$ ipython --no-banner

In [1]: import numpy as np

In [2]: import numpy.linalg as la

In [3]: np.set_printoptions(suppress=True, linewidth=200)

In [4]: X = np.loadtxt("a.csv", delimiter=",")

In [5]: X
Out[5]: 
array([[ 2.,  2.,  1.,  3.,  5.,  2.],
       [ 4.,  7.,  1.,  8.,  7.,  5.],
       [ 5.,  9.,  1., 13., 10.,  5.],
       [ 7., 10.,  3., 16., 11.,  7.],
       [ 8., 13.,  5., 17., 15., 11.],
       [13., 15.,  6., 22., 16., 16.],
       [18., 19.,  7., 24., 19., 21.],
       [18., 21., 10., 24., 22., 25.],
       [21., 22., 12., 26., 23., 26.],
       [24., 22., 15., 31., 23., 28.],
       [25., 22., 16., 33., 23., 29.],
       [28., 24., 16., 38., 25., 32.],
       [30., 27., 20., 39., 27., 36.],
       [31., 27., 23., 42., 31., 39.],
       [31., 27., 25., 44., 32., 43.],
       [34., 31., 30., 47., 32., 44.],
       [38., 34., 31., 47., 37., 48.],
       [40., 37., 32., 52., 42., 50.],
       [43., 42., 35., 53., 45., 53.],
       [47., 46., 35., 53., 48., 54.],
       [51., 51., 36., 58., 49., 57.],
       [56., 52., 40., 58., 49., 60.],
       [60., 57., 41., 58., 49., 63.],
       [65., 62., 42., 58., 51., 63.],
       [69., 63., 46., 58., 55., 64.],
       [72., 68., 51., 59., 55., 69.],
       [76., 71., 56., 61., 57., 71.],
       [77., 74., 59., 62., 58., 72.],
       [81., 75., 64., 62., 63., 72.],
       [82., 79., 68., 63., 68., 73.],
       [84., 81., 70., 63., 73., 78.],
       [88., 84., 70., 64., 77., 78.],
       [93., 85., 75., 67., 82., 80.]])

In [6]: D = la.norm(X[:, None] - X[None], axis=-1)

In [7]: D.mean(axis=1).argmax()
Out[7]: np.int64(32)

In [8]: la.matrix_rank(D ** 2)
Out[8]: np.int64(8)

In [9]: D.shape
Out[9]: (33, 33)

In [10]: np.flatnonzero(D[10] < D.mean() / 2)
Out[10]: array([ 5,  6,  7,  8,  9, 10, 11, 12, 13, 14, 15])

In [11]: t = np.radians(60)

In [12]: Rm = np.eye(6)

In [13]: Rm[0, 0] = Rm[3, 3] = np.cos(t)

In [14]: Rm[0, 3], Rm[3, 0] = -np.sin(t), np.sin(t)

In [15]: Rm.round(3)
Out[15]: 
array([[ 0.5  ,  0.   ,  0.   , -0.866,  0.   ,  0.   ],
       [ 0.   ,  1.   ,  0.   ,  0.   ,  0.   ,  0.   ],
       [ 0.   ,  0.   ,  1.   ,  0.   ,  0.   ,  0.   ],
       [ 0.866,  0.   ,  0.   ,  0.5  ,  0.   ,  0.   ],
       [ 0.   ,  0.   ,  0.   ,  0.   ,  1.   ,  0.   ],
       [ 0.   ,  0.   ,  0.   ,  0.   ,  0.   ,  1.   ]])

In [16]: out = X @ Rm.T

In [17]: np.allclose(X @ X.T, out @ out.T)
Out[17]: True
